% python3 -q
>>> import numpy as np
>>> import numpy.linalg as la
>>> np.set_printoptions(precision=2, suppress=True, linewidth=160, sign=" ")
>>> m1 = np.load("m.npy")
>>> print(m1)
[[50.39 -0.79 51.15]
 [48.9  -0.93 49.12]
 [50.6  -0.3  49.93]
 [49.61 -0.3  50.45]
 [50.89 -2.43 50.  ]
 [50.97  0.35 48.7 ]
 [50.65  1.02 48.69]
 [48.08 -1.64 50.46]
 [51.14 -0.2  48.36]
 [49.07 -0.1  48.25]
 [50.27  0.3  49.58]
 [48.22 -0.38 50.16]
 [51.49 -0.59 50.23]
 [49.31  1.11 48.73]
 [49.41  1.12 50.38]
 [50.5  -0.35 51.42]
 [49.61 -1.28 50.26]
 [49.39  0.06 49.66]]
>>> x = np.array([-1, -1, 1])
>>> target = m1 @ x
>>> coef, lr = np.zeros(3), 1 / la.norm(m1, 2) ** 2
>>> for i in range(50):
...     coef -= lr * m1.T @ (m1 @ coef - target)
...     if i % 10 == 0: print(i, round(la.norm(m1 @ coef - target), 2))
... 
0 7.83
10 7.81
20 7.8
30 7.78
40 7.76
>>> print(coef)
[-0.01 -0.01  0.01]
>>> print(round(float(la.cond(m1)), 2))
90.14
>>> theta = np.radians(180)
>>> r_ = np.eye(3)
>>> r_[2, 2] = r_[1, 1] = np.cos(theta)
>>> r_[2, 1], r_[1, 2] = -np.sin(theta), np.sin(theta)
>>> print(r_.round(2) + 0)
[[ 1.  0.  0.]
 [ 0. -1.  0.]
 [ 0.  0. -1.]]
>>> M2 = m1 @ r_.T
>>> print(M2)
[[ 50.39   0.79 -51.15]
 [ 48.9    0.93 -49.12]
 [ 50.6    0.3  -49.93]
 [ 49.61   0.3  -50.45]
 [ 50.89   2.43 -50.  ]
 [ 50.97  -0.35 -48.7 ]
 [ 50.65  -1.02 -48.69]
 [ 48.08   1.64 -50.46]
 [ 51.14   0.2  -48.36]
 [ 49.07   0.1  -48.25]
 [ 50.27  -0.3  -49.58]
 [ 48.22   0.38 -50.16]
 [ 51.49   0.59 -50.23]
 [ 49.31  -1.11 -48.73]
 [ 49.41  -1.12 -50.38]
 [ 50.5    0.35 -51.42]
 [ 49.61   1.28 -50.26]
 [ 49.39  -0.06 -49.66]]
>>> print(np.allclose(m1 @ m1.T, M2 @ M2.T))
True
>>> print(np.abs(M2 - m1).max(axis=0))
[   0.      4.86  102.84]
>>> d = la.norm(m1[:, None] - m1[None], axis=-1)
>>> print(np.flatnonzero(d[9] < d.mean() / 2))
[ 9]
>>> print((d + 1e9 * np.eye(18)).round(6).argmin(axis=1))
[ 15   9  10  17  16   8   5  11   5   1   2   7   2   9  17   0   3   3]
>>> print(la.matrix_rank(d ** 2))
5
